$ python -q
>>> import numpy as np
>>> np.set_printoptions(precision=1, suppress=True, linewidth=200)
>>> A = np.array([[1, 2, 0, 5, 5, 5, 3, 1],
...     [3, 5, 0, 1, 2, 1, 5, 2],
...     [5, 5, 3, 2, 0, 4, 3, 1]])
>>> A[-1] = A[0] + 5 * A[1]
>>> A
array([[ 1,  2,  0,  5,  5,  5,  3,  1],
       [ 3,  5,  0,  1,  2,  1,  5,  2],
       [16, 27,  0, 10, 15, 10, 28, 11]])
>>> x0 = np.array([3, -1, -5, 5, 1, -5, 1, 0])
>>> (A @ x0).argmax()
np.int64(2)
>>> np.sign((A @ x0).round(6))
array([1, 1, 1])
>>> np.linalg.norm(A @ x0) <= np.linalg.norm(A, 2) * np.linalg.norm(x0) + 1e-9
np.True_
>>> A @ x0
array([ 9, 11, 64])
>>> A @ np.ones(8)
array([ 22.,  19., 117.])
>>> np.einsum("ij,j->i", A, x0)
array([ 9, 11, 64])
>>> A @ np.eye(8)[0]
array([ 1.,  3., 16.])
>>> T = np.stack([A, 2 * A, A[::-1]])
>>> (T @ A.T).shape
(3, 3, 3)
>>> np.linalg.matrix_rank(T.reshape(3, -1))
np.int64(2)
>>> print(T.shape)
(3, 3, 8)
>>> E = np.loadtxt("sample6.csv", delimiter=",")
>>> E
array([[127.,   0.,   0.,   0.,   0.,   0.,   0.,  44.,   0.,  99.],
       [  0., 159.,   0.,   0.,   0.,  21., 115.,   0.,   0.,   0.],
       [  0.,  98.,  41.,  11.,  41., 121.,   0.,   0.,  53.,   0.],
       [181.,   0.,  43.,   0.,   9.,   0.,   0.,  65.,   0.,  65.],
       [ 21.,  10.,  83.,   0.,  57., 119.,   0.,  47.,  33.,   0.],
       [  0.,  78.,   0.,   0.,   0.,   0.,  58.,   0.,   0.,  26.],
       [  0., 140.,   0.,  46.,   9.,   6.,   0.,  19.,  71.,   0.],
       [146.,   0.,  21.,   0.,   0.,   0.,   0.,  32.,   0.,  78.],
       [  0.,   0.,   0.,   0.,   0.,   0.,  92.,   0.,   0.,  76.],
       [129.,   0.,  56.,   0.,  37.,   0.,   0., 101.,   0.,   0.],
       [  0.,  62.,   0.,  31.,   9.,   0.,   0.,  43.,  41.,  19.],
       [ 44.,   0.,   0.,  41.,  37.,   0.,   0., 146.,  54.,   8.],
       [  6.,  25.,   0.,  35.,  25.,   0.,   0.,  94.,  48.,   6.],
       [  0., 159.,   0.,  36.,   9.,  40.,  11.,   0.,  66.,   0.],
       [  0.,  44.,   0.,  25.,  25.,  11.,   0.,  57.,  43.,   0.],
       [  0.,  23.,   9.,   0.,   9.,  24.,   3.,   0.,   0.,   0.],
       [  0.,  98.,  21.,  15.,  33.,  93.,   0.,   1.,  51.,   0.],
       [ 80.,   0.,  17.,   0.,   5.,   0.,   0.,  16.,   0.,  28.],
       [ 29.,   0.,  81.,   0.,  25.,  90.,   7.,   0.,   0.,   0.],
       [ 67.,   0.,  10.,   0.,   0.,   0.,  25.,   0.,   0.,  51.],
       [ 77.,   0.,  28.,   0.,  21.,   0.,   0.,  51.,   0.,   0.],
       [  0.,  53.,   0.,   0.,   0.,   0.,  66.,   0.,   0.,  80.],
       [ 65.,   0.,  31.,   0.,  33.,   4.,   0.,  78.,   6.,   0.],
       [ 88.,   0.,  15.,   0.,  21.,   0.,   0.,  79.,   0.,  20.],
       [ 23.,   0.,   0.,   5.,   0.,   0.,   0.,  25.,   0.,  99.],
       [ 55.,   0.,  13.,   0.,  17.,   0.,   0.,  44.,   0.,   3.],
       [ 82.,   0.,   0.,   3.,  17.,   0.,   0.,  90.,   0.,  42.],
       [  0., 117.,   6.,  11.,  21.,  85.,  11.,   0.,  43.,   0.],
       [  0., 127.,   0.,  20.,   0.,   0.,  37.,   0.,  28.,  23.],
       [  0.,  42.,   0.,  45.,  17.,   0.,   0.,  97.,  55.,  35.],
       [ 49.,   0.,   0.,   0.,   5.,   0.,   0.,  28.,   0.,  33.],
       [ 20.,   0.,   0.,   0.,   0.,   0.,  16.,   0.,   0.,  32.],
       [ 65.,   0.,  31.,  22.,  49.,  14.,   0., 132.,  40.,   0.],
       [ 22.,   0.,  11.,   0.,   0.,   0.,  14.,   0.,   0.,   2.],
       [ 52.,   0.,  24.,   0.,   0.,   0.,  36.,   0.,   0.,  20.],
       [ 25.,   0.,   0.,   0.,   0.,   0.,  57.,   0.,   0.,  41.],
       [ 53.,   0.,  75.,  23.,  73.,  93.,   0., 137.,  63.,   0.],
       [ 22.,   7.,   0.,  37.,  25.,   0.,   0., 112.,  46.,  22.],
       [ 24.,   0.,   0.,   0.,   0.,   0.,   0.,   0.,   0.,  92.],
       [ 99.,   0.,  43.,  22.,  57.,   6.,   0., 166.,  38.,   0.]])
>>> x0 = np.array([-2, -1, 3, 2, 0, 1, -2, 0, 1, -1])
>>> target = E @ x0
>>> np.round(np.linalg.solve(E.T @ E, E.T @ target), 1) + 0
array([-2., -1.,  3.,  2.,  0.,  1., -2.,  0.,  1., -1.])
>>> target
array([-353., -368.,  221., -298.,  349., -220.,   29., -307., -260.,  -90.,   22.,   40.,   75.,   -3.,   60.,   22.,  139., -137.,  261., -205.,  -70., -265.,  -27., -151., -135.,  -74., -200.,
         29., -156.,   68., -131., -104.,   61.,  -41., -124., -205.,  321.,   47., -140.,   19.])
>>> print(np.round(np.linalg.pinv(E) @ E, 1) + 0)
[[1. 0. 0. 0. 0. 0. 0. 0. 0. 0.]
 [0. 1. 0. 0. 0. 0. 0. 0. 0. 0.]
 [0. 0. 1. 0. 0. 0. 0. 0. 0. 0.]
 [0. 0. 0. 1. 0. 0. 0. 0. 0. 0.]
 [0. 0. 0. 0. 1. 0. 0. 0. 0. 0.]
 [0. 0. 0. 0. 0. 1. 0. 0. 0. 0.]
 [0. 0. 0. 0. 0. 0. 1. 0. 0. 0.]
 [0. 0. 0. 0. 0. 0. 0. 1. 0. 0.]
 [0. 0. 0. 0. 0. 0. 0. 0. 1. 0.]
 [0. 0. 0. 0. 0. 0. 0. 0. 0. 1.]]
>>> rng = np.random.default_rng(21425)
>>> target = target + 0.1 * rng.normal(size=40)
>>> target
array([-353.1, -368.2,  221.2, -298. ,  349. , -219.9,   28.9, -306.7, -260. ,  -89.9,   21.9,   39.8,   74.9,   -2.8,   60.1,   22.1,  139. , -137.1,  261.2, -205. ,  -70.1, -265. ,  -27. , -151.1,
       -134.9,  -74. , -200.1,   29.1, -156.1,   67.9, -130.9, -104.2,   61.2,  -41. , -123.9, -205. ,  320.8,   47.2, -140.2,   19. ])
>>> coef, *_ = np.linalg.lstsq(E, target)
>>> print([round(float(np.linalg.norm(np.linalg.solve(E.T @ E + lam * np.eye(10), E.T @ target))), 2) for lam in (0, 1, 10, 100)])
[5.0, 5.0, 4.99, 4.91]
>>> np.round(E.T @ (target - E @ coef), 1) + 0
array([0., 0., 0., 0., 0., 0., 0., 0., 0., 0.])
